$ ipython --no-banner

In [1]: import numpy as np

In [2]: np.set_printoptions(suppress=True, linewidth=160)

In [3]: m1 = np.load("a.npy")

In [4]: m1
Out[4]: 
array([[ 5, -5,  4, -9,  6],
       [ 5, -5,  4, -9,  6],
       [ 9, -3,  5,  5,  9],
       [14, -8,  9, -4, 15],
       [ 4,  0, -3,  6, 14],
       [ 7,  4, -1,  9,  7],
       [ 5, -5,  4, -9,  6],
       [-1,  8, -2,  7, 11],
       [-5,  3, -8,  1,  5],
       [ 0,  0,  0,  0,  0],
       [ 0,  0,  0,  0,  0],
       [ 0,  0,  0,  0,  0],
       [ 4,  5,  6,  6,  6],
       [ 0,  0,  0,  0,  0],
       [ 6, 12, -3, 16, 18],
       [ 0,  0,  0,  0,  0],
       [ 0,  0,  0,  0,  0],
       [ 9, -3,  5,  5,  9],
       [-5,  3, -8,  1,  5],
       [-5,  3, -8,  1,  5],
       [ 0,  0,  0,  0,  0],
       [20,  6, 10, 20, 22],
       [18, -3, 15,  2, 21],
       [ 5, -5,  4, -9,  6],
       [16,  1,  4, 14, 16],
       [ 0,  0,  0,  0,  0],
       [12, -1,  3,  0, 13],
       [ 0,  0,  0,  0,  0],
       [ 9, -3,  5,  5,  9],
       [ 0,  0,  0,  0,  0],
       [ 4,  5,  6,  6,  6],
       [ 4,  5,  6,  6,  6],
       [ 0, -2, -4, -8, 11],
       [ 0, -2, -4, -8, 11],
       [16,  4,  9,  6, 19],
       [13,  2, 11, 11, 15],
       [12, -1,  3,  0, 13],
       [-1,  8, -2,  7, 11]])

In [5]: idx = m1[:, 0] > np.median(m1[:, 0])

In [6]: f = m1[idx].mean(axis=0) - m1[~idx].mean(axis=0)

In [7]: ((m1 - m1.mean(axis=0)) @ f > 0).astype(int)
Out[7]: array([0, 0, 1, 1, 1, 1, 0, 0, 0, 0, 0, 0, 0, 0, 1, 0, 0, 1, 0, 0, 0, 1, 1, 0, 1, 0, 1, 0, 1, 0, 0, 0, 0, 0, 1, 1, 1, 0])

In [8]: proj = m1 @ np.linalg.solve(m1.T @ m1, m1.T)

In [9]: np.allclose(proj @ proj, proj)
Out[9]: True

In [10]: round(float(np.trace(proj)), 2)
Out[10]: 5.0

In [11]: np.round(np.linalg.eigvalsh(proj), 2) + 0
Out[11]: array([0., 0., 0., 0., 0., 0., 0., 0., 0., 0., 0., 0., 0., 0., 0., 0., 0., 0., 0., 0., 0., 0., 0., 0., 0., 0., 0., 0., 0., 0., 0., 0., 0., 1., 1., 1., 1., 1.])

In [12]: other = np.c_[m1[:, :4] @ np.array([[2, 1, 3, 0], [0, 3, 4, 5], [0, 4, 1, 3], [5, 4, 1, 4]]), np.array([-8, 6, -9, 5, -8, -2, -2, -4, -5, 7, -5, 4, 3, 0, 8, -3, -6, 4, -6, 8, 2, -7, -1, 7, 4, 6, 6, -4, 7, -9, 1, 7, 8, -7, 6, 9, -8, -7])]

In [13]: other
Out[13]: 
array([[-35, -30, -10, -49,  -8],
       [-35, -30, -10, -49,   6],
       [ 43,  40,  25,  20,  -9],
       [  8,  10,  15, -29,   5],
       [ 38,  16,  15,  15,  -8],
       [ 59,  51,  45,  53,  -2],
       [-35, -30, -10, -49,  -2],
       [ 33,  43,  34,  62,  -4],
       [ -5, -24, -10,  -5,  -5],
       [  0,   0,   0,   0,   7],
       [  0,   0,   0,   0,  -5],
       [  0,   0,   0,   0,   4],
       [ 38,  67,  44,  67,   3],
       [  0,   0,   0,   0,   0],
       [ 92,  94,  79, 115,   8],
       [  0,   0,   0,   0,  -3],
       [  0,   0,   0,   0,  -6],
       [ 43,  40,  25,  20,   4],
       [ -5, -24, -10,  -5,  -6],
       [ -5, -24, -10,  -5,   8],
       [  0,   0,   0,   0,   2],
       [140, 158, 114, 140,  -7],
       [ 46,  77,  59,  38,  -1],
       [-35, -30, -10, -49,   7],
       [102,  91,  70,  73,   4],
       [  0,   0,   0,   0,   6],
       [ 24,  21,  35,   4,   6],
       [  0,   0,   0,   0,  -4],
       [ 43,  40,  25,  20,   7],
       [  0,   0,   0,   0,  -9],
       [ 38,  67,  44,  67,   1],
       [ 38,  67,  44,  67,   7],
       [-40, -54, -20, -54,   8],
       [-40, -54, -20, -54,  -7],
       [ 62,  88,  79,  71,   6],
       [ 81, 107,  69,  87,   9],
       [ 24,  21,  35,   4,  -8],
       [ 33,  43,  34,  62,  -7]])

In [14]: np.round(np.linalg.lstsq(m1, other[:, 0])[0], 2) + 0
Out[14]: array([2., 0., 0., 5., 0.])

In [15]: np.round(np.linalg.norm(np.linalg.qr(m1)[0].T @ other, axis=0) ** 2 / ((other ** 2).sum(axis=0) + 1e-12), 2)
Out[15]: array([1.  , 1.  , 1.  , 1.  , 0.05])

In [16]: np.linalg.matrix_rank(np.c_[m1, other])
Out[16]: np.int64(6)

In [17]: np.round(np.linalg.norm(other - m1 @ np.linalg.lstsq(m1, other)[0], axis=0), 2) + 0
Out[17]: array([ 0.  ,  0.  ,  0.  ,  0.  , 36.03])

In [18]: d = np.linalg.norm(m1[:, None] - m1[None], axis=-1)

In [19]: d[22].round(6).argsort(kind="stable")[:4]
Out[19]: array([22, 34,  3, 35])

In [20]: np.flatnonzero(d[22] < d.mean() / 2)
Out[20]: array([22])

In [21]: (d + 1e9 * np.eye(38)).round(6).argmin(axis=1)
Out[21]: array([ 1,  0, 17, 26,  5, 12,  0, 37, 18, 10,  9,  9, 30,  9,  7,  9,  9,  2,  8,  8,  9, 24, 34,  0, 35,  9, 36,  9,  2,  9, 12, 12, 33, 32, 35, 34, 26,  7])

In [22]: F = np.load("x.npy")

In [23]: F
Out[23]: 
array([[ 2,  3,  1,  3],
       [ 5,  5,  3,  5],
       [ 7,  8,  4,  6],
       [ 8,  8,  6,  8],
       [ 8,  9,  9,  8],
       [ 9, 11, 11, 10],
       [10, 11, 12, 13],
       [10, 12, 13, 14],
       [12, 13, 16, 15],
       [14, 15, 19, 15],
       [14, 17, 19, 15],
       [15, 17, 19, 16],
       [15, 17, 19, 16],
       [18, 20, 19, 16],
       [19, 21, 20, 18],
       [20, 23, 23, 19],
       [22, 25, 26, 19],
       [23, 25, 27, 22],
       [23, 27, 29, 25],
       [25, 27, 30, 26],
       [25, 28, 30, 29],
       [26, 28, 32, 29],
       [28, 28, 32, 31],
       [30, 28, 33, 31],
       [32, 29, 33, 32],
       [35, 32, 33, 35],
       [38, 35, 35, 37],
       [40, 35, 35, 40],
       [43, 38, 35, 41],
       [44, 38, 37, 44],
       [44, 41, 38, 45],
       [47, 41, 39, 45],
       [47, 43, 39, 45],
       [48, 43, 40, 48],
       [51, 46, 42, 49],
       [51, 47, 45, 49],
       [53, 50, 45, 49],
       [54, 51, 45, 51],
       [54, 52, 45, 54],
       [55, 54, 47, 55],
       [58, 55, 47, 57],
       [59, 57, 48, 60],
       [62, 60, 51, 62],
       [64, 60, 52, 62],
       [67, 62, 54, 64],
       [67, 64, 54, 64]])

In [24]: # row 12 repeats row 11

In [25]: x = np.array([1, 2, -1, 1])

In [26]: rhs = F @ x

In [27]: c, lr = np.zeros(4), 1 / np.linalg.norm(F, 2) ** 2

In [28]: for i in range(300):
    ...:     c -= lr * F.T @ (F @ c - rhs)
    ...:     if i % 50 == 0: print(i, round(np.linalg.norm(F @ c - rhs), 2))
    ...: 
0 40.34
50 36.17
100 32.51
150 29.3
200 26.49
250 24.04

In [29]: round(np.linalg.cond(F), 2)
Out[29]: np.float64(68.08)

In [30]: c.round(2)
Out[30]: array([1.19, 0.92, 0.01, 0.96])

In [31]: data = np.loadtxt("out19.csv", delimiter=",")

In [32]: data
Out[32]: 
array([[  8.,  -5.,  -2.,   0.,  -4.,   8.,  -9.,   8.,  -5.,  -3.],
       [ 10.,  -8., -10.,   6., -12.,  10.,  -6.,   8.,  -4.,  -9.],
       [ 17.,   0., -13.,   5.,  -6.,   2., -12.,   9.,  -5.,  -1.],
       [ 17.,  -2.,  -5.,  12., -14.,   6., -17.,   6., -13., -10.],
       [ 10.,   2.,  -3.,   7., -22.,  15., -15.,  11.,  -6.,  -6.],
       [  1.,  10.,  -8.,   3., -20.,   8., -10.,  15.,   1.,  -7.],
       [ -6.,   2., -11.,  11., -17.,  15.,  -6.,   7.,  -5.,  -8.],
       [  0.,   3., -16.,  20., -13.,  23.,  -6.,  11.,  -2., -17.],
       [ -1.,  -6., -23.,  25., -14.,  30., -15.,  18.,   2., -13.],
       [  3., -13., -19.,  32.,  -9.,  24., -18.,  10.,   7.,  -4.],
       [ -5.,  -6., -19.,  38.,  -4.,  29., -14.,   2.,  12.,  -9.],
       [-14.,   2., -21.,  31.,  -4.,  24., -10.,  -2.,  19.,  -1.],
       [-18.,   8., -26.,  38.,  -8.,  19.,  -7.,  -7.,  14.,   6.],
       [-13.,  13., -27.,  30.,   1.,  27., -10.,   2.,  17.,  12.],
       [-15.,   4., -29.,  21.,   0.,  36.,  -4.,   5.,  21.,  10.],
       [-18.,  -3., -36.,  27.,  -6.,  45., -12.,  11.,  21.,   8.],
       [-14.,  -4., -30.,  28.,  -8.,  46., -21.,  17.,  13.,   8.],
       [-20.,   4., -21.,  33., -14.,  52., -25.,  22.,   9.,   4.],
       [-26.,  -1., -15.,  27., -23.,  51., -16.,  18.,  16.,   4.],
       [-25.,   0., -13.,  24., -24.,  46., -22.,  19.,  11.,  -5.],
       [-26.,   8.,  -9.,  26., -26.,  39., -14.,  21.,  20.,  -8.],
       [-23.,  17., -16.,  25., -19.,  31.,  -6.,  30.,  24., -17.],
       [-19.,  11., -11.,  20., -26.,  29., -13.,  26.,  26., -13.],
       [-10.,  20., -10.,  19., -32.,  23.,  -4.,  20.,  17., -21.],
       [-11.,  19., -18.,  27., -37.,  15.,  -2.,  26.,  15., -30.],
       [-13.,  26., -18.,  22., -39.,   8.,  -7.,  24.,  23., -28.],
       [-18.,  34., -21.,  31., -44.,  10.,  -7.,  17.,  31., -20.],
       [-11.,  34., -20.,  37., -47.,   5.,  -3.,  12.,  35., -14.],
       [-17.,  41., -23.,  42., -50.,   2.,  -4.,  13.,  34., -11.],
       [-13.,  42., -30.,  39., -44.,   1.,  -4.,   8.,  40., -16.],
       [-15.,  42., -26.,  35., -44.,   0., -12.,  13.,  36., -15.],
       [ -8.,  46., -27.,  39., -42.,   2., -12.,   9.,  30., -19.],
       [ -3.,  40., -22.,  47., -47.,   9.,  -8.,   6.,  31., -20.],
       [  2.,  35., -29.,  40., -42.,  14., -13.,   8.,  35., -13.],
       [  5.,  39., -30.,  40., -45.,   8., -21.,  12.,  44.,  -7.],
       [  8.,  32., -36.,  46., -49.,  -1., -19.,   5.,  53.,  -4.],
       [ 14.,  40., -40.,  45., -47.,   0., -28.,  14.,  60.,   0.],
       [ 21.,  49., -38.,  48., -52.,   5., -19.,  15.,  57.,   1.],
       [ 28.,  51., -33.,  53., -59.,  13., -16.,  24.,  54.,   0.],
       [ 27.,  45., -37.,  44., -68.,  16., -20.,  22.,  62.,   2.]])

In [33]: d = np.linalg.norm(data[:, None] - data[None], axis=-1)

In [34]: np.linalg.matrix_rank(d ** 2)
Out[34]: np.int64(12)

In [35]: d[:5, :5].round(2)
Out[35]: 
array([[ 0.  , 15.07, 17.49, 22.98, 23.04],
       [15.07,  0.  , 18.03, 19.31, 19.44],
       [17.49, 18.03,  0.  , 19.39, 24.92],
       [22.98, 19.31, 19.39,  0.  , 18.25],
       [23.04, 19.44, 24.92, 18.25,  0.  ]])

In [36]: d[3].round(6).argsort(kind="stable")[:4]
Out[36]: array([3, 4, 1, 2])

In [37]: d.mean(axis=1).argmax()
Out[37]: np.int64(39)

In [38]: np.flatnonzero(d[3] < d.mean() / 2)
Out[38]: array([0, 1, 2, 3, 4])

In [39]: np.unravel_index(d.round(6).argmax(), d.shape)
Out[39]: (np.int64(0), np.int64(39))

In [40]: (d + 1e9 * np.eye(40)).round(6).argmin(axis=1)
Out[40]: 
array([ 1,  0,  0,  4,  5,  4,  7,  6,  7, 10,  9, 12, 11, 14, 13, 16, 15, 16, 19, 18, 22, 22, 21, 24, 25, 24, 27, 28, 27, 30, 29, 30, 31, 34, 33, 36, 37, 36,
       39, 38])

In [41]: Ac = data - data.mean(axis=0)

In [42]: vecs = np.linalg.svd(Ac)[2][:1]

In [43]: other = Ac - Ac @ vecs.T @ vecs

In [44]: round(np.linalg.norm(other) / np.linalg.norm(Ac), 2)
Out[44]: np.float64(0.63)

In [45]: np.round(np.cov(Ac @ vecs.T, rowvar=False), 2)
Out[45]: np.float64(1260.62)

In [46]: q, vecs = np.linalg.qr(data[:, :1])[0], np.linalg.qr(data[:, 1:])[0]

In [47]: sv = np.linalg.svd(q.T @ vecs, compute_uv=False)

In [48]: (sv > 0.9).sum()
Out[48]: np.int64(0)

In [49]: np.round(np.degrees(np.arccos(sv.clip(0, 1))), 2)
Out[49]: array([34.23])

In [50]: basis = F[[31, 13]].astype(float)

In [51]: for _ in range(7):
    ...:     idx = np.linalg.norm(F[:, None] - basis, axis=-1).argmin(axis=1)
    ...:     basis = np.array([F[idx == j].mean(axis=0) for j in range(2)])
    ...: 

In [52]: idx
Out[52]: array([1, 1, 1, 1, 1, 1, 1, 1, 1, 1, 1, 1, 1, 1, 1, 1, 1, 1, 1, 1, 1, 1, 1, 1, 1, 0, 0, 0, 0, 0, 0, 0, 0, 0, 0, 0, 0, 0, 0, 0, 0, 0, 0, 0, 0, 0])

In [53]: np.abs(basis[1] - basis[0]).argmax()
Out[53]: np.int64(0)

In [54]: np.round(basis[1] - basis[0], 2)
Out[54]: array([-34.68, -29.61, -23.74, -32.65])

In [55]: G = np.cov(data, rowvar=False)

In [56]: np.round(data.std(axis=0), 2)
Out[56]: array([14.61, 19.39,  9.92, 13.33, 18.49, 15.23,  6.45,  7.99, 19.47, 10.06])

In [57]: round(float(np.corrcoef(data[:, 9], data[:, 3])[0, 1]), 2)
Out[57]: 0.05

In [58]: np.round(np.linalg.eigvalsh(G)[::-1], 2)
Out[58]: array([1260.62,  339.97,  226.14,  117.99,   45.26,   28.55,   22.22,   16.76,   12.23,    6.99])

In [59]: np.round(np.polyfit(data[:, 9], data[:, 3], 1), 2)
Out[59]: array([ 0.07, 29.06])

In [60]: np.argsort(-data.std(axis=0).round(6), kind="stable")
Out[60]: array([8, 1, 4, 5, 0, 3, 9, 2, 7, 6])
